$ ipython --no-banner

In [1]: import numpy as np

In [2]: from numpy import linalg as LA

In [3]: np.set_printoptions(precision=3, suppress=True, linewidth=200)

In [4]: J = np.loadtxt("m.csv", delimiter=",")

In [5]: print(J)
[[5. 1. 1. 1.]
 [1. 5. 1. 1.]
 [1. 1. 5. 1.]
 [1. 1. 1. 5.]]

In [6]: w, evecs = LA.eigh(J)

In [7]: vec = np.array([6, 2, 0, 6])

In [8]: print(evecs * np.abs(w) @ evecs.T)
[[5. 1. 1. 1.]
 [1. 5. 1. 1.]
 [1. 1. 5. 1.]
 [1. 1. 1. 5.]]

In [9]: print(np.round(vec @ J @ vec / (vec @ vec), 3), np.round(w[0], 3), np.round(w[-1], 3))
6.579 4.0 8.0

In [10]: print(evecs * np.sqrt(w) @ evecs.T)
[[2.207 0.207 0.207 0.207]
 [0.207 2.207 0.207 0.207]
 [0.207 0.207 2.207 0.207]
 [0.207 0.207 0.207 2.207]]

In [11]: w, evecs = LA.eig(J)

In [12]: print(np.sort(LA.eigvals(J @ J)))
[16. 16. 16. 64.]

In [13]: print(np.round(np.prod(w), 3))
512.0

In [14]: print(np.sort(np.abs(np.fft.fft(J[0]))), np.sort(LA.svd(J, compute_uv=False)))
[4. 4. 4. 8.] [4. 4. 4. 8.]

In [15]: print(np.fft.fft(J[0]))
[8.+0.j 4.+0.j 4.+0.j 4.+0.j]

In [16]: print(np.allclose(J @ J.T, J.T @ J))
True

In [17]: print(J @ (-1.0) ** np.arange(4))
[ 4. -4.  4. -4.]

In [18]: vec = np.array([3, 1, 0, 3])

In [19]: y = J @ vec

In [20]: print(y)
[19. 11.  7. 19.]

In [21]: print(np.round(LA.solve(J, y), 3) + 0)
[3. 1. 0. 3.]

In [22]: print(LA.solve(J, y + J[:, 2]))
[3. 1. 1. 3.]

In [23]: print(np.round(LA.solve(J.T, J[2]), 3) + 0)
[0. 0. 1. 0.]

In [24]: print(np.round(LA.solve(J, J[:, 0]), 3) + 0)
[1. 0. 0. 0.]

In [25]: print(np.round(LA.norm(J[1], 1), 3), np.round(LA.norm(J[1], np.inf), 3))
8.0 5.0

In [26]: print(round(float(LA.norm(J, "nuc")), 3))
20.0

In [27]: print(round(float(LA.norm(J, 1)), 3), np.round(LA.norm(J, np.inf), 3))
8.0 8.0

In [28]: print(LA.norm(J, axis=1).argmax())
0

In [29]: print(round(float(LA.norm(J, 2)), 3))
8.0

In [30]: print(np.round(LA.norm(J) ** 2 / LA.norm(J, 2) ** 2, 3))
1.75

In [31]: m1 = np.load("run8.npy")

In [32]: print(m1)
[[ 3  3  1  2]
 [-4 -5 -1 -4]
 [ 2 -2  1 -5]
 [ 0  2  5  2]]

In [33]: other = LA.invert(m1)
---------------------------------------------------------------------------
AttributeError                            Traceback (most recent call last)
Cell In[33], line 1
----> 1 other = LA.invert(m1)

AttributeError: module 'numpy.linalg' has no attribute 'invert'

In [34]: other = LA.inv(m1)

In [35]: print(np.round(m1 @ other, 3) + 0)
[[1. 0. 0. 0.]
 [0. 1. 0. 0.]
 [0. 0. 1. 0.]
 [0. 0. 0. 1.]]

In [36]: print(np.allclose(other, m1.T))
False

In [37]: print(np.round(LA.det(m1) * LA.det(other), 3))
1.0

In [38]: print(round(float(LA.slogdet(m1)[0]), 3))
-1.0

In [39]: print(round(float(LA.norm(m1, 2) / LA.norm(m1)), 3))
0.829

In [40]: print(np.argsort(-LA.norm(m1, axis=0).round(6), kind="stable")[:3])
[3 1 0]

In [41]: print(round(np.log10(LA.cond(m1))))
2

In [42]: print(LA.cond(m1) > 100)
True

In [43]: print([round(float(x), 3) for x in LA.svd(m1, compute_uv=False)[:3]])
[10.089, 5.1, 4.495]

In [44]: print(LA.matrix_rank(m1, rtol=0.1))
3

In [45]: print(LA.eigvals(m1))
[ 1.487+0.j    -0.561+0.j     0.037+4.771j  0.037-4.771j]

In [46]: print(round(float(LA.det(m1[::-1])), 3))
-19.0

In [47]: print(round(LA.det(2 * m1), 3), round(float(LA.det(m1)), 3))
-304.0 -19.0

In [48]: print(np.round(LA.eigvals(m1).sum().real, 3))
1.0

In [49]: u = np.array([-3, -3, -1, -3])

In [50]: other = m1 + np.outer(u, np.eye(4)[2])

In [51]: print(LA.matrix_rank(LA.inv(other) - LA.inv(m1), tol=1e-8))
1

In [52]: print(LA.norm(m1, axis=1))
[4.796 7.616 5.831 5.745]

In [53]: print(np.round(LA.norm(m1[0] - m1[1]), 3))
12.369

In [54]: print(round(float(LA.norm(m1, "nuc")), 3))
19.766

In [55]: print(LA.norm(m1, axis=0))
[5.385 6.481 5.292 7.   ]

In [56]: print(round(float(LA.norm(m1) ** 2 / LA.norm(m1, 2) ** 2), 3))
1.454

In [57]: print(LA.norm(m1, axis=1).argmax())
1

In [58]: mat = np.loadtxt("a.csv", delimiter=",")

In [59]: print(mat)
[[ 0.  2. -2.]
 [ 2. -2.  0.]
 [ 1.  1.  0.]]

In [60]: vec = np.array([1, 0, 0])

In [61]: y = mat @ vec

In [62]: print(y)
[0. 2. 1.]

In [63]: print(LA.solve(mat, -2 * y))
[-2.  0.  0.]

In [64]: print(LA.solve(mat, y))
[1. 0. 0.]

In [65]: K = np.load("x.npy")

In [66]: print(K)
[[ 0.8    0.734  0.378]
 [ 0.823  1.452 -0.194]
 [ 1.165  0.011 -0.142]
 [ 0.818  1.607 -0.002]
 [ 1.405  1.042 -0.482]
 [-0.702  2.564 -0.854]
 [-0.92   2.137 -0.608]
 [-1.433  1.897 -0.665]
 [-0.701  1.906 -1.148]
 [-0.764  2.079 -0.815]]

In [67]: print(np.trace(J))
20.0

In [68]: J.inv()
---------------------------------------------------------------------------
AttributeError                            Traceback (most recent call last)
Cell In[68], line 1
----> 1 J.inv()

AttributeError: 'numpy.ndarray' object has no attribute 'inv'

In [69]: print(np.round(LA.det(J), 3))
512.0

In [70]: print((J + J.T) / 2)
[[5. 1. 1. 1.]
 [1. 5. 1. 1.]
 [1. 1. 5. 1.]
 [1. 1. 1. 5.]]

In [71]: print(LA.matrix_power(J, 4))
[[1216.  960.  960.  960.]
 [ 960. 1216.  960.  960.]
 [ 960.  960. 1216.  960.]
 [ 960.  960.  960. 1216.]]

In [72]: print((J - J.T) / 2)
[[0. 0. 0. 0.]
 [0. 0. 0. 0.]
 [0. 0. 0. 0.]
 [0. 0. 0. 0.]]

In [73]: F = np.maximum(np.array([[2], [1], [1], [2], [2], [1], [0], [3], [2], [3]]) @ np.array([[-3, -1, -3]]) + np.array([3, 2, 1]), 0)

In [74]: print(F)
[[0 0 0]
 [0 1 0]
 [0 1 0]
 [0 0 0]
 [0 0 0]
 [0 1 0]
 [3 2 1]
 [0 0 0]
 [0 0 0]
 [0 0 0]]

In [75]: Ac = F - F.mean(axis=0)

In [76]: evecs = LA.svd(Ac)[2][:2]

In [77]: other = Ac - Ac @ evecs.T @ evecs

In [78]: print(np.diag(evecs.T @ evecs))
[0.9 1.  0.1]

In [79]: M = np.loadtxt("w.csv", delimiter=",")

In [80]: print(M)
[[-5.  2.  3.]
 [-3. -3.  1.]
 [-1. -2.  4.]]

In [81]: other = M[0, 0] * M[1:] - np.outer(M[1:, 0], M[0])

In [82]: print(other)
[[  0.  21.   4.]
 [  0.  12. -17.]]

In [83]: print(LA.matrix_rank(other), LA.matrix_rank(M))
2 3

In [84]: print(np.flatnonzero(~other.round(6).any(axis=1)))
[]

In [85]: print(round(LA.norm(other) ** 2 / LA.norm(other, 2) ** 2, 3))
1.414

In [86]: print(LA.norm(other, axis=1).argmax())
0

In [87]: print(round(float(LA.norm(other, 1)), 3), np.round(LA.norm(other, np.inf), 3))
33.0 29.0

In [88]: print(other[1] @ other[0])
184.0

In [89]: LA.determinant(M)
---------------------------------------------------------------------------
AttributeError                            Traceback (most recent call last)
Cell In[89], line 1
----> 1 LA.determinant(M)

AttributeError: module 'numpy.linalg' has no attribute 'determinant'

In [90]: M.inv()
---------------------------------------------------------------------------
AttributeError                            Traceback (most recent call last)
Cell In[90], line 1
----> 1 M.inv()

AttributeError: 'numpy.ndarray' object has no attribute 'inv'

In [91]: print(np.allclose(M, M.T))
False

In [92]: print(round(np.abs(LA.eigvals(M)).max(), 3))
4.701

In [93]: print(np.allclose(M @ M.T, M.T @ M))
False

In [94]: print((M + M.T) / 2)
[[-5.  -0.5  1. ]
 [-0.5 -3.  -0.5]
 [ 1.  -0.5  4. ]]

In [95]: print(np.sort(np.abs(LA.eigvals(M))))
[3.666 4.701 4.701]

In [96]: print(np.trace(M))
-4.0

In [97]: print(LA.matrix_power(M, 4))
[[-257. -370.  149.]
 [ 335. -473. -119.]
 [  97. -202.  146.]]

In [98]: rng = np.random.default_rng(123)

In [99]: other = M + rng.integers(-2, 3, (3, 1)) @ rng.integers(-2, 3, (1, 3))

In [100]: print(other)
[[-1. -2.  5.]
 [-5. -1.  0.]
 [-1. -2.  4.]]

In [101]: print(other - M)
[[ 4. -4.  2.]
 [-2.  2. -1.]
 [ 0.  0.  0.]]

In [102]: print(np.round(LA.svd(other - M, compute_uv=False), 3) + 0)
[6.708 0.    0.   ]

In [103]: print(LA.matrix_rank(other - M, tol=1e-8))
1

In [104]: arr = np.load("test19.npy")

In [105]: print(arr)
[[-2.  1.  1.  1.]
 [ 1. -2.  1.  1.]
 [ 1.  1. -2.  1.]
 [ 1.  1.  1. -2.]]

In [106]: P = np.triu(np.array([[-4, -5, 0, -4], [2, 0, -4, 5], [2, 5, 1, -3], [2, 0, -3, -5]]), 1) + np.eye(4)

In [107]: other = P @ arr @ LA.inv(P)

In [108]: print(np.round(np.poly(other), 3) + 0)
[  1.   8.  18.   0. -27.]

In [109]: print(LA.matrix_rank(other))
4

In [110]: print(np.fft.fft(arr[0]))
[ 1.+0.j -3.+0.j -3.+0.j -3.+0.j]

In [111]: print(arr @ (-1.0) ** np.arange(4))
[-3.  3. -3.  3.]

In [112]: W0 = np.load("mat.npy")

In [113]: print(W0)
[[ 0.988 -0.082 -0.129]
 [-0.082  0.427 -0.901]
 [-0.129 -0.901 -0.415]]

In [114]: # columns are unit length and at right angles

In [115]: T = np.stack([W0, -1 * W0, W0[::-1]])

In [116]: print(LA.matrix_rank(T))
[3 3 3]

In [117]: print((T @ W0.T).shape)
(3, 3, 3)

In [118]: print(T.shape)
(3, 3, 3)

In [119]: print(round(float(LA.norm(W0) ** 2 / LA.norm(W0, 2) ** 2), 3))
3.0

In [120]: print(LA.norm(W0, axis=1))
[1. 1. 1.]

In [121]: print(round(float(LA.norm(W0, "nuc")), 3))
3.0

In [122]: print(np.allclose(W0 @ W0.T, W0.T @ W0))
True

In [123]: print(np.sort(np.abs(LA.eigvals(W0))))
[1. 1. 1.]

In [124]: print(round(np.abs(LA.eigvals(W0)).max(), 3))
1.0

In [125]: print((W0 + W0.T) / 2)
[[ 0.988 -0.082 -0.129]
 [-0.082  0.427 -0.901]
 [-0.129 -0.901 -0.415]]

In [126]: print(np.round(W0 @ W0, 3) + 0)
[[1. 0. 0.]
 [0. 1. 0.]
 [0. 0. 1.]]

In [127]: print(np.allclose(W0, W0.T))
True

In [128]: q, r_ = LA.qr(W0)

In [129]: print(abs(r_[0, 0]), round(LA.norm(W0[:, 0]), 3))
1.0 1.0

In [130]: print(np.round(q.T @ q, 3) + 0)
[[1. 0. 0.]
 [0. 1. 0.]
 [0. 0. 1.]]

In [131]: print(np.trace(q @ q.T))
3.0

In [132]: print(q @ r_)
[[ 0.988 -0.082 -0.129]
 [-0.082  0.427 -0.901]
 [-0.129 -0.901 -0.415]]

In [133]: lab = rng.permutation(3)

In [134]: print(lab)
[0 2 1]

In [135]: other = W0[lab][:, lab]

In [136]: print(np.diag(other))
[ 0.988 -0.415  0.427]

In [137]: print(np.allclose(other, W0))
False

In [138]: print(np.trace(other))
1.0
